% ipython --no-banner

In [1]: import numpy as np

In [2]: np.set_printoptions(suppress=True, linewidth=200)

In [3]: E = np.array([[1, -2, -2, -2, 0, 1, -1, -2],
   ...:     [1, 2, 2, -2, 1, 2, 0, 1],
   ...:     [-2, 2, -1, 1, -1, -1, -1, 0],
   ...:     [1, -1, 2, -2, -2, -1, -1, -2],
   ...:     [-1, 0, 2, 0, -2, 0, 0, 2]])

In [4]: print(E)
[[ 1 -2 -2 -2  0  1 -1 -2]
 [ 1  2  2 -2  1  2  0  1]
 [-2  2 -1  1 -1 -1 -1  0]
 [ 1 -1  2 -2 -2 -1 -1 -2]
 [-1  0  2  0 -2  0  0  2]]

In [5]: Y = E / np.linalg.norm(E, axis=1, keepdims=True)

In [6]: G = Y @ Y.T

In [7]: round(np.degrees(np.arccos(np.clip(G[2, 3], -1, 1))), 2)
Out[7]: np.float64(104.36)

In [8]: np.argwhere(np.triu(np.abs(G) > 0.95, 1))
Out[8]: array([], shape=(0, 2), dtype=int64)

In [9]: (np.abs(G) > 0.9).astype(int)
Out[9]: 
array([[1, 0, 0, 0, 0],
       [0, 1, 0, 0, 0],
       [0, 0, 1, 0, 0],
       [0, 0, 0, 1, 0],
       [0, 0, 0, 0, 1]])

In [10]: W1 = np.array([[2, 2, 2, 0, 0, 1],
    ...:     [1, 0, 3, 3, 1, 1],
    ...:     [2, 2, 0, 3, 1, 3],
    ...:     [2, 3, 1, 0, 2, 1],
    ...:     [1, 0, 1, 2, 0, 2],
    ...:     [1, 3, 3, 3, 3, 2],
    ...:     [1, 0, 3, 3, 0, 3],
    ...:     [0, 3, 1, 2, 2, 2]])

In [11]: c = np.array([-1, 1, 0, 3, -3, 3])

In [12]: hid = np.maximum(E @ W1 + c, 0)

In [13]: hid
Out[13]: 
array([[ 0,  0,  0,  0,  0,  0],
       [ 6, 10, 14, 25,  5, 18],
       [ 0,  0,  0,  0,  0,  0],
       [ 0,  0,  0,  0,  0,  0],
       [ 0,  9,  0,  9,  3,  8]])

In [14]: print(np.linalg.matrix_rank(hid))
2

In [15]: cent = np.array([[-1, 0, -2],
    ...:     [-1, -1, 0],
    ...:     [0, 1, 2],
    ...:     [0, -1, -2],
    ...:     [-2, 2, 1],
    ...:     [-2, 2, -2]])

In [16]: W1 @ cent
Out[16]: 
array([[ -6,   2,  -2],
       [ -5,   4,  -3],
       [-12,   3, -15],
       [-11,   4,  -2],
       [ -5,   3,  -8],
       [-14,   7,  -3],
       [ -7,   6,  -8],
       [-11,   4,  -4]])

In [17]: x0 = np.array([0, 1, 0, 0, 1, 1, 2, 3])

In [18]: (E * x0).sum(axis=1)
Out[18]: array([ -9,   8,  -2, -12,   4])

In [19]: E @ np.ones(8)
Out[19]: array([-7.,  7., -3., -6.,  1.])

In [20]: np.einsum("ij,j->i", E, x0)
Out[20]: array([ -9,   8,  -2, -12,   4])

In [21]: E @ (2 * x0)
Out[21]: array([-18,  16,  -4, -24,   8])

In [22]: np.linalg.norm(E @ x0) <= np.linalg.norm(E, 2) * np.linalg.norm(x0) + 1e-9
Out[22]: np.True_

In [23]: t3 = np.stack([E, -2 * E, E[::-1]])

In [24]: (t3 @ E.T).shape
Out[24]: (3, 5, 5)

In [25]: np.linalg.matrix_rank(t3.reshape(3, -1))
Out[25]: np.int64(2)

In [26]: t3.shape
Out[26]: (3, 5, 8)

In [27]: t3.sum(axis=0)
Out[27]: 
array([[-2,  2,  4,  2, -2, -1,  1,  4],
       [ 0, -3,  0,  0, -3, -3, -1, -3],
       [ 0,  0,  0,  0,  0,  0,  0,  0],
       [ 0,  3,  0,  0,  3,  3,  1,  3],
       [ 2, -2, -4, -2,  2,  1, -1, -4]])

In [28]: Y = np.array([[0, 2], [2, 1], [2, 1], [0, -1], [1, 0], [0, -2], [2, -1], [-2, 3]])

In [29]: E @ Y
Out[29]: 
array([[-6, -7],
       [ 7,  7],
       [-1, -1],
       [ 2,  2],
       [-2,  6]])

In [30]: np.einsum("ij->j", E)
Out[30]: array([ 0,  1,  3, -5, -4,  1, -3, -1])

In [31]: np.einsum("ik,kj->ij", E, Y)
Out[31]: 
array([[-6, -7],
       [ 7,  7],
       [-1, -1],
       [ 2,  2],
       [-2,  6]])

In [32]: np.linalg.matrix_rank(E @ Y)
Out[32]: np.int64(2)

In [33]: print(np.einsum("ik,kj->ji", E, Y))
[[-6  7 -1  2 -2]
 [-7  7 -1  2  6]]

In [34]: mat = np.array([[0.62, 2.75, -1.14, 2.5, -7.35],
    ...:     [-2.44, -3.36, -2.08, -0.94, 1.18],
    ...:     [5.07, -2.86, -0.36, -2.71, -0.35],
    ...:     [-3.77, -4.94, 2.97, 0.63, 1.45]])

In [35]: Y = np.array([[0, 2, 3], [1, 0, 9]])

In [36]: cent = np.kron(Y, mat)

In [37]: round(np.linalg.norm(cent, 2), 2), round(float(np.linalg.norm(Y, 2) * np.linalg.norm(mat, 2)), 2)
Out[37]: (np.float64(95.58), 95.58)
